$ python -q
>>> import numpy as np
>>> import numpy.linalg as la
>>> np.set_printoptions(precision=2, suppress=True, linewidth=100)
>>> mat = np.array([[-2, 0, 1, 0], [0, -6, 0, 0], [-9, 0, 5, 0], [0, 0, 0, 7]])
>>> left, sv, vt = la.svd(mat)
>>> np.argmax(sv[:-1] / (sv[1:] + 1e-6)) + 1
np.int64(3)
>>> sv
array([10.54,  7.  ,  6.  ,  0.09])
>>> other = left[:, :3] @ np.diag(sv[:3]) @ vt[:3]
>>> other
array([[-1.96,  0.  ,  1.08,  0.  ],
       [ 0.  , -6.  ,  0.  ,  0.  ],
       [-9.01,  0.  ,  4.98,  0.  ],
       [ 0.  ,  0.  ,  0.  ,  7.  ]])
>>> np.round(np.abs(mat - other).max(), 2)
np.float64(0.08)
>>> la.matrix_rank(mat, rtol=0.05)
np.int64(3)
>>> la.matrix_rank(other, rtol=0.1)
np.int64(3)
>>> la.cond(other) > 100
np.True_
>>> np.flatnonzero(la.matrix_power((mat != 0) + (mat.T != 0) + np.eye(4), 4)[1])
array([1])
>>> np.sort(la.eigvals(mat).real)
array([-6. , -0.3,  3.3,  7. ])
>>> (mat != 0).astype(int)
array([[1, 0, 1, 0],
       [0, 1, 0, 0],
       [1, 0, 1, 0],
       [0, 0, 0, 1]])
>>> q = mat.astype(float).copy()
>>> for j in range(4):
...     q[:, j] -= q[:, :j] @ (q[:, :j].T @ q[:, j])
...     q[:, j] /= la.norm(q[:, j])
... 
>>> np.round(q.T @ q, 2) + 0
array([[1., 0., 0., 0.],
       [0., 1., 0., 0.],
       [0., 0., 1., 0.],
       [0., 0., 0., 1.]])
>>> np.round(q.T @ mat, 2) + 0
array([[ 9.22,  0.  , -5.1 ,  0.  ],
       [ 0.  ,  6.  ,  0.  ,  0.  ],
       [ 0.  ,  0.  ,  0.11,  0.  ],
       [ 0.  ,  0.  ,  0.  ,  7.  ]])
>>> q
array([[-0.22,  0.  , -0.98,  0.  ],
       [ 0.  , -1.  ,  0.  ,  0.  ],
       [-0.98,  0.  ,  0.22,  0.  ],
       [ 0.  ,  0.  ,  0.  ,  1.  ]])
